% ipython --no-banner

In [1]: import numpy as np

In [2]: import numpy.linalg as la

In [3]: np.set_printoptions(precision=2, suppress=True, linewidth=120, sign=" ")

In [4]: m1 = np.load("x.npy")

In [5]: m1
Out[5]: 
array([[-2.79, -0.02,  1.36,  0.96],
       [-1.34, -0.19,  0.6 ,  0.46],
       [-2.98, -0.24,  1.26,  0.81],
       [-1.45, -0.01,  0.57,  0.29],
       [ 1.56,  0.16, -0.56, -0.26],
       [ 1.49,  0.09, -0.56, -0.54],
       [-0.02,  0.09,  0.19,  0.06],
       [ 2.83,  0.11, -1.28, -0.91],
       [-0.05,  0.04, -0.08, -0.07],
       [ 1.35, -0.09, -0.67, -0.56],
       [-1.46, -0.19,  0.5 ,  0.49],
       [-2.83, -0.16,  1.14,  0.98],
       [ 2.92,  0.19, -1.36, -1.1 ],
       [ 1.44,  0.  , -0.52, -0.46],
       [ 1.48,  0.24, -0.68, -0.5 ],
       [ 2.7 ,  0.06, -1.06, -1.02],
       [ 0.07, -0.07,  0.13,  0.08],
       [ 0.12, -0.01, -0.08, -0.1 ],
       [-2.7 , -0.22,  1.13,  0.95],
       [ 0.03, -0.06, -0.01,  0.16],
       [ 2.84,  0.34, -1.28, -0.86],
       [ 2.72,  0.24, -1.25, -1.03],
       [ 1.32,  0.09, -0.55, -0.59],
       [-2.82, -0.17,  1.22,  0.97],
       [-2.91, -0.31,  1.17,  1.14],
       [ 2.83,  0.37, -1.13, -0.92],
       [-1.52, -0.25,  0.57,  0.54]])

In [6]: [round(float(x), 2) for x in la.svd(m1, compute_uv=False)[:3]]
Out[6]: [12.32, 0.56, 0.5]

In [7]: np.abs(la.svd(m1)[2][-1])
Out[7]: array([ 0.29,  0.4 ,  0.83,  0.27])

In [8]: round(la.norm(m1, 2) / la.norm(m1), 2)
Out[8]: np.float64(1.0)

In [9]: cen = m1 - m1.mean(axis=0)

In [10]: left, sigma, vt = la.svd(cen, full_matrices=False)

In [11]: print(vt[0] * np.sign(vt[0, np.abs(vt[0]).argmax()]))
[ 0.88  0.06 -0.37 -0.3 ]

In [12]: print(la.matrix_rank(cen))
4

In [13]: np.searchsorted(np.cumsum(sigma ** 2) / (sigma ** 2).sum(), 0.9) + 1
Out[13]: np.int64(1)

In [14]: print(np.round(sigma ** 2 / (sigma ** 2).sum(), 2) + 0)
[ 1.  0.  0.  0.]

In [15]: np.abs(vt[-1])
Out[15]: array([ 0.29,  0.4 ,  0.83,  0.27])

In [16]: cen = m1 - m1.mean(axis=0)

In [17]: evecs = la.svd(cen)[2][:1]

In [18]: Y = cen - cen @ evecs.T @ evecs

In [19]: np.cov(cen @ evecs.T, rowvar=False)
Out[19]: array( 5.83)

In [20]: np.round(np.diag(evecs.T @ evecs), 2) + 0
Out[20]: array([ 0.77,  0.  ,  0.14,  0.09])

In [21]: la.norm(Y, axis=1).round(6).argmax()
Out[21]: np.int64(4)

In [22]: print(round(la.norm(Y) / la.norm(cen), 2))
0.07

In [23]: arr = np.load("data.npy")

In [24]: arr
Out[24]: 
array([[ 0.33,  0.  ,  0.  ,  0.33,  0.33],
       [ 0.  ,  0.6 ,  0.  ,  0.2 ,  0.2 ],
       [ 0.22,  0.22,  0.22,  0.22,  0.11],
       [ 0.18,  0.18,  0.18,  0.27,  0.18],
       [ 0.11,  0.11,  0.22,  0.22,  0.33]])

In [25]: q = arr.astype(float).copy()

In [26]: for j in range(5):
    ...:     q[:, j] -= q[:, :j] @ (q[:, :j].T @ q[:, j])
    ...:     q[:, j] /= la.norm(q[:, j])
    ...: 

In [27]: np.round(q.T @ q, 2) + 0
Out[27]: 
array([[ 1.,  0.,  0.,  0.,  0.],
       [ 0.,  1.,  0.,  0.,  0.],
       [ 0.,  0.,  1.,  0.,  0.],
       [ 0.,  0.,  0.,  1.,  0.],
       [ 0.,  0.,  0.,  0.,  1.]])

In [28]: q
Out[28]: 
array([[ 0.73, -0.24, -0.58,  0.19,  0.17],
       [ 0.  ,  0.94, -0.32,  0.1 ,  0.09],
       [ 0.49,  0.19,  0.34, -0.76,  0.17],
       [ 0.4 ,  0.15,  0.28,  0.24, -0.82],
       [ 0.24,  0.09,  0.6 ,  0.56,  0.51]])

In [29]: round(np.abs(la.eigvals(arr)).max(), 2)
Out[29]: np.float64(1.0)

In [30]: round(np.trace(arr), 2)
Out[30]: np.float64(1.76)

In [31]: print(np.round(la.det(arr), 2))
0.0

In [32]: la.matrix_power(arr, 4)
Out[32]: 
array([[ 0.17,  0.21,  0.13,  0.25,  0.24],
       [ 0.12,  0.29,  0.12,  0.24,  0.23],
       [ 0.15,  0.24,  0.13,  0.25,  0.24],
       [ 0.15,  0.24,  0.13,  0.25,  0.24],
       [ 0.15,  0.23,  0.13,  0.25,  0.24]])

In [33]: x0 = np.array([-2, 2, -2, 0, -2])

In [34]: rhs = arr @ x0

In [35]: b, lr = np.zeros(5), 1 / la.norm(arr, 2) ** 2

In [36]: for i in range(25):
    ...:     b -= lr * arr.T @ (arr @ b - rhs)
    ...:     if i % 5 == 0: print(i, round(la.norm(arr @ b - rhs), 2))
    ...: 
0 1.3
5 0.37
10 0.2
15 0.15
20 0.12

In [37]: round(float(la.cond(arr)), 2)
Out[37]: 28.18

In [38]: x0 = np.array([9, 3, -2, 1, -2])

In [39]: rhs = arr @ x0

In [40]: rhs
Out[40]: array([ 2.67,  1.6 ,  2.22,  1.73,  0.44])

In [41]: la.solve(arr, rhs)
Out[41]: array([ 9.,  3., -2.,  1., -2.])

In [42]: np.round(la.solve(arr.T, arr[3]), 2) + 0
Out[42]: array([ 0.,  0.,  0.,  1.,  0.])

In [43]: left, sigma, vt = la.svd(arr, full_matrices=False)

In [44]: np.round(left.T @ arr @ vt.T, 2) + 0
Out[44]: 
array([[ 1.03,  0.  ,  0.  ,  0.  ,  0.  ],
       [ 0.  ,  0.52,  0.  ,  0.  ,  0.  ],
       [ 0.  ,  0.  ,  0.25,  0.  ,  0.  ],
       [ 0.  ,  0.  ,  0.  ,  0.18,  0.  ],
       [ 0.  ,  0.  ,  0.  ,  0.  ,  0.04]])

In [45]: np.round(left.T @ left, 2) + 0
Out[45]: 
array([[ 1.,  0.,  0.,  0.,  0.],
       [ 0.,  1.,  0.,  0.,  0.],
       [ 0.,  0.,  1.,  0.,  0.],
       [ 0.,  0.,  0.,  1.,  0.],
       [ 0.,  0.,  0.,  0.,  1.]])

In [46]: print(left.shape, sigma.shape, vt.shape)
(5, 5) (5,) (5, 5)

In [47]: np.cumsum(sigma ** 2) / np.sum(sigma ** 2)
Out[47]: array([ 0.74,  0.93,  0.98,  1.  ,  1.  ])

In [48]: np.round(vt @ vt.T, 2) + 0
Out[48]: 
array([[ 1.,  0.,  0.,  0.,  0.],
       [ 0.,  1.,  0.,  0.,  0.],
       [ 0.,  0.,  1.,  0.,  0.],
       [ 0.,  0.,  0.,  1.,  0.],
       [ 0.,  0.,  0.,  0.,  1.]])

In [49]: F = np.load("a.npy")

In [50]: F
Out[50]: 
array([[  0. ,   0.5,  -1.3,  -0.5],
       [ -0.4,   0.3,   2.2,  -1.2],
       [ -1.2,   1.6,   1.8,   0.6],
       [  1.2,  -0.4,   0.1,  -0.4],
       [ -0.3,  -0.6,   0.7,   0.1],
       [ -0.5,   0.9,   1.7,   0.1],
       [  1.6,   0.6,  -1.2,   0.1],
       [  1.9,  -0.7,  -3.6,   0. ],
       [  0.7,  -1.6,   1.3,   0.8],
       [  0.3,   1.2,  -0.4,   2.3],
       [ -2.2,  -0.1,   0.9,  -0.9],
       [  0.4,   0.6,   1.2,  -1.8],
       [  2.1,   0.9,  -1.1,   0.7],
       [  0.3,  -0.6,   0.5,  -0.7],
       [ -0.5,   0.1,   0.2,   0.6],
       [ -0.1,  -0.3,  -0.1,   2. ],
       [  0.2,   1.3,  -1.2,   0.5],
       [  0. ,   2. , -10. ,  -4. ],
       [ -2. ,  -1.8,  -0.2,  -0.3]])

In [51]: basis = F[[16, 18]].astype(float)

In [52]: for _ in range(5):
    ...:     lab = la.norm(F[:, None] - basis, axis=-1).argmin(axis=1)
    ...:     basis = np.array([F[lab == j].mean(axis=0) for j in range(2)])
    ...: 

In [53]: lab
Out[53]: array([ 0,  1,  1,  1,  1,  1,  0,  0,  1,  1,  1,  1,  0,  1,  1,  1,  0,  0,  1])

In [54]: print(np.bincount(lab))
[  6  13]

In [55]: np.abs(basis[1] - basis[0]).argmax()
Out[55]: np.int64(2)

In [56]: P = F @ la.solve(F.T @ F, F.T)

In [57]: np.diag(P)
Out[57]: 
array([ 0.02,  0.19,  0.28,  0.11,  0.02,  0.1 ,  0.12,  0.29,  0.16,  0.32,  0.21,  0.29,  0.22,  0.06,  0.03,  0.19,
        0.12,  0.87,  0.39])

In [58]: la.matrix_rank(np.eye(19) - P)
Out[58]: np.int64(15)

In [59]: q, Rm = la.qr(F)

In [60]: q.shape, Rm.shape
Out[60]: ((19, 4), (4, 4))

In [61]: np.allclose(Rm.T @ Rm, F.T @ F)
Out[61]: True

In [62]: np.round(q @ Rm, 2) + 0
Out[62]: 
array([[  0. ,   0.5,  -1.3,  -0.5],
       [ -0.4,   0.3,   2.2,  -1.2],
       [ -1.2,   1.6,   1.8,   0.6],
       [  1.2,  -0.4,   0.1,  -0.4],
       [ -0.3,  -0.6,   0.7,   0.1],
       [ -0.5,   0.9,   1.7,   0.1],
       [  1.6,   0.6,  -1.2,   0.1],
       [  1.9,  -0.7,  -3.6,   0. ],
       [  0.7,  -1.6,   1.3,   0.8],
       [  0.3,   1.2,  -0.4,   2.3],
       [ -2.2,  -0.1,   0.9,  -0.9],
       [  0.4,   0.6,   1.2,  -1.8],
       [  2.1,   0.9,  -1.1,   0.7],
       [  0.3,  -0.6,   0.5,  -0.7],
       [ -0.5,   0.1,   0.2,   0.6],
       [ -0.1,  -0.3,  -0.1,   2. ],
       [  0.2,   1.3,  -1.2,   0.5],
       [  0. ,   2. , -10. ,  -4. ],
       [ -2. ,  -1.8,  -0.2,  -0.3]])

In [63]: q.round(2) + 0
Out[63]: 
array([[ 0.  , -0.11,  0.08, -0.02],
       [ 0.08, -0.08, -0.21, -0.36],
       [ 0.25, -0.39, -0.24,  0.11],
       [-0.25,  0.11, -0.04, -0.18],
       [ 0.06,  0.13,  0.  ,  0.  ],
       [ 0.1 , -0.21, -0.21, -0.04],
       [-0.33, -0.1 , -0.02, -0.01],
       [-0.39,  0.2 ,  0.3 ,  0.09],
       [-0.14,  0.38, -0.03,  0.03],
       [-0.06, -0.27, -0.08,  0.49],
       [ 0.45, -0.02,  0.04, -0.09],
       [-0.08, -0.13, -0.19, -0.48],
       [-0.43, -0.16, -0.09,  0.07],
       [-0.06,  0.14, -0.01, -0.2 ],
       [ 0.1 , -0.03,  0.  ,  0.15],
       [ 0.02,  0.07,  0.04,  0.43],
       [-0.04, -0.29, -0.01,  0.17],
       [ 0.  , -0.45,  0.79, -0.22],
       [ 0.41,  0.37,  0.28,  0.08]])

In [64]: rng = np.random.default_rng(88206)

In [65]: lab = rng.permutation(5)

In [66]: print(lab)
[ 3  2  1  4  0]

In [67]: Y = arr[lab][:, lab]

In [68]: round(np.trace(Y), 2)
Out[68]: np.float64(1.76)

In [69]: print(np.sort(np.abs(la.eigvals(Y))))
[ 0.05  0.19  0.19  0.51  1.  ]

In [70]: round(la.det(Y), 2), np.round(la.det(arr[lab]), 2)
Out[70]: (np.float64(0.0), np.float64(-0.0))

In [71]: np.diag(Y)
Out[71]: array([ 0.27,  0.22,  0.6 ,  0.33,  0.33])

In [72]: np.allclose(Y, arr)
Out[72]: False

In [73]: X = 2 * np.eye(6) + np.eye(6, k=1)

In [74]: X
Out[74]: 
array([[ 2.,  1.,  0.,  0.,  0.,  0.],
       [ 0.,  2.,  1.,  0.,  0.,  0.],
       [ 0.,  0.,  2.,  1.,  0.,  0.],
       [ 0.,  0.,  0.,  2.,  1.,  0.],
       [ 0.,  0.,  0.,  0.,  2.,  1.],
       [ 0.,  0.,  0.,  0.,  0.,  2.]])

In [75]: (X + X.T) / 2
Out[75]: 
array([[ 2. ,  0.5,  0. ,  0. ,  0. ,  0. ],
       [ 0.5,  2. ,  0.5,  0. ,  0. ,  0. ],
       [ 0. ,  0.5,  2. ,  0.5,  0. ,  0. ],
       [ 0. ,  0. ,  0.5,  2. ,  0.5,  0. ],
       [ 0. ,  0. ,  0. ,  0.5,  2. ,  0.5],
       [ 0. ,  0. ,  0. ,  0. ,  0.5,  2. ]])

In [76]: np.allclose(X, X.T)
Out[76]: False

In [77]: np.trace(X)
Out[77]: np.float64(12.0)

In [78]: (X - X.T) / 2
Out[78]: 
array([[ 0. ,  0.5,  0. ,  0. ,  0. ,  0. ],
       [-0.5,  0. ,  0.5,  0. ,  0. ,  0. ],
       [ 0. , -0.5,  0. ,  0.5,  0. ,  0. ],
       [ 0. ,  0. , -0.5,  0. ,  0.5,  0. ],
       [ 0. ,  0. ,  0. , -0.5,  0. ,  0.5],
       [ 0. ,  0. ,  0. ,  0. , -0.5,  0. ]])

In [79]: la.matrix_power(X, 2)
Out[79]: 
array([[ 4.,  4.,  1.,  0.,  0.,  0.],
       [ 0.,  4.,  4.,  1.,  0.,  0.],
       [ 0.,  0.,  4.,  4.,  1.,  0.],
       [ 0.,  0.,  0.,  4.,  4.,  1.],
       [ 0.,  0.,  0.,  0.,  4.,  4.],
       [ 0.,  0.,  0.,  0.,  0.,  4.]])

In [80]: print(np.sort(np.abs(la.eigvals(X))))
[ 2.  2.  2.  2.  2.  2.]

In [81]: basis = np.array([[0.3, -0.2, -0.4, 2.3, -0.8], [0.4, 1.1, -0.5, -0.9, -1.6]])

In [82]: mat = np.array([[1, -1],
    ...:     [2, -1],
    ...:     [1, 2],
    ...:     [0, 2],
    ...:     [1, 0],
    ...:     [2, 2],
    ...:     [-1, 0],
    ...:     [-1, 2],
    ...:     [-1, -1],
    ...:     [2, -2],
    ...:     [2, 2],
    ...:     [1, -1],
    ...:     [-1, -1],
    ...:     [-2, -1],
    ...:     [-1, -2],
    ...:     [0, 2],
    ...:     [-1, -2],
    ...:     [1, 0],
    ...:     [-1, 2],
    ...:     [0, 2],
    ...:     [-2, -1],
    ...:     [-2, 0],
    ...:     [0, 0],
    ...:     [0, 1]]) @ basis + 0.02 * rng.normal(size=(24, 5))

In [83]: mat.round(2) + 0
Out[83]: 
array([[-0.1 , -1.35,  0.09,  3.23,  0.79],
       [ 0.2 , -1.48, -0.31,  5.5 ,  0.01],
       [ 1.1 ,  1.99, -1.41,  0.5 , -4.02],
       [ 0.78,  2.21, -1.01, -1.82, -3.16],
       [ 0.31, -0.2 , -0.41,  2.3 , -0.78],
       [ 1.36,  1.79, -1.78,  2.8 , -4.8 ],
       [-0.31,  0.18,  0.39, -2.26,  0.77],
       [ 0.53,  2.39, -0.58, -4.08, -2.39],
       [-0.71, -0.89,  0.92, -1.41,  2.4 ],
       [-0.21, -2.6 ,  0.2 ,  6.39,  1.59],
       [ 1.38,  1.78, -1.8 ,  2.81, -4.82],
       [-0.1 , -1.28,  0.09,  3.2 ,  0.81],
       [-0.66, -0.92,  0.93, -1.4 ,  2.4 ],
       [-0.99, -0.71,  1.35, -3.71,  3.23],
       [-1.09, -2.03,  1.4 , -0.48,  3.99],
       [ 0.78,  2.17, -1.01, -1.8 , -3.16],
       [-1.07, -2.04,  1.4 , -0.49,  3.96],
       [ 0.3 , -0.19, -0.38,  2.3 , -0.79],
       [ 0.49,  2.39, -0.6 , -4.12, -2.38],
       [ 0.81,  2.18, -0.99, -1.8 , -3.23],
       [-1.04, -0.68,  1.29, -3.69,  3.21],
       [-0.62,  0.43,  0.83, -4.62,  1.61],
       [ 0.01, -0.03,  0.04,  0.01,  0.  ],
       [ 0.41,  1.09, -0.51, -0.92, -1.59]])

In [84]: G = mat.T @ mat

In [85]: np.allclose(G, G.T)
Out[85]: True

In [86]: np.diag(G)
Out[86]: array([  13.64,   60.85,   22.73,  220.77,  179.04])

In [87]: print(round(np.trace(G), 2), round(float((mat ** 2).sum()), 2))
497.02 497.02

In [88]: print(np.round(la.eigvalsh(G)[::-1], 2) + 0)
[ 262.42  234.58    0.01    0.01    0.  ]

In [89]: G = np.cov(mat, rowvar=False)

In [90]: np.corrcoef(mat.T)
Out[90]: 
array([[ 1.  ,  0.77, -1.  ,  0.26, -0.99],
       [ 0.77,  1.  , -0.75, -0.41, -0.85],
       [-1.  , -0.75,  1.  , -0.29,  0.98],
       [ 0.26, -0.41, -0.29,  1.  , -0.12],
       [-0.99, -0.85,  0.98, -0.12,  1.  ]])

In [91]: np.median(mat, axis=0)
Out[91]: array([ 0.11, -0.11, -0.14, -0.7 ,  0.01])

In [92]: np.argsort(-mat.std(axis=0).round(6), kind="stable")
Out[92]: array([ 3,  4,  1,  2,  0])

In [93]: q, evecs = la.qr(mat[:, :3])[0], la.qr(mat[:, 3:])[0]

In [94]: sigma = la.svd(q.T @ evecs, compute_uv=False)

In [95]: round(float(la.norm(q @ q.T - evecs @ evecs.T, 2)), 2)
Out[95]: 1.0

In [96]: sigma
Out[96]: array([ 1.,  1.])
